$ ipython --no-banner

In [1]: import numpy as np

In [2]: np.set_printoptions(precision=1, suppress=True, linewidth=200, sign=" ")

In [3]: arr = np.load("x.npy")

In [4]: arr
Out[4]: 
array([[ 2.9,  0.1,  0.6],
       [ 0.1,  2.9, -0.4],
       [ 0.6, -0.4,  0.2]])

In [5]: left, sig, VT = np.linalg.svd(arr)

In [6]: evecs = VT[:(sig > 1e-8).sum()]

In [7]: rng = np.random.default_rng(4)

In [8]: vec = arr[1] + -2 * arr[2] + rng.integers(2) * np.eye(3)[2]

In [9]: vec
Out[9]: array([-1.2,  3.8,  0.2])

In [10]: np.round(evecs.T @ evecs, 1) + 0
Out[10]: 
array([[ 1. ,  0. ,  0.2],
       [ 0. ,  1. , -0.1],
       [ 0.2, -0.1,  0.1]])

In [11]: np.round(np.linalg.norm(vec - evecs.T @ evecs @ vec), 1)
Out[11]: np.float64(1.0)

In [12]: np.allclose(evecs.T @ evecs @ vec, vec)
Out[12]: False

In [13]: ev, evecs = np.linalg.eigh(arr)

In [14]: vec = np.array([2, 2, 0])

In [15]: round(np.abs(arr).sum(axis=1).max(), 1), round(np.abs(ev).max(), 1)
Out[15]: (np.float64(3.6), np.float64(3.0))

In [16]: evecs * np.maximum(ev, 0) @ evecs.T
Out[16]: 
array([[ 2.9,  0.1,  0.6],
       [ 0.1,  2.9, -0.4],
       [ 0.6, -0.4,  0.2]])

In [17]: round(vec @ arr @ vec, 1)
Out[17]: np.float64(23.9)

In [18]: f = np.array([-1, -7])

In [19]: np.convolve(arr[1], f)
Out[19]: array([ -0.1,  -3.6, -20.2,   2.9])

In [20]: rk = np.linalg.matrix_rank(arr)

In [21]: rk
Out[21]: np.int64(2)

In [22]: N = np.linalg.svd(arr)[2][rk:].T

In [23]: np.linalg.matrix_rank(arr.T @ arr), np.linalg.matrix_rank(arr @ arr.T)
Out[23]: (np.int64(2), np.int64(2))

In [24]: np.round(N @ N.T, 1) + 0
Out[24]: 
array([[ 0. ,  0. , -0.2],
       [ 0. ,  0. ,  0.1],
       [-0.2,  0.1,  0.9]])

In [25]: N.shape
Out[25]: (3, 1)

In [26]: np.allclose(arr @ N, 0)
Out[26]: True

In [27]: N[:, 0] / N[np.abs(N[:, 0]).round(6).argmax(), 0]
Out[27]: array([-0.2,  0.1,  1. ])
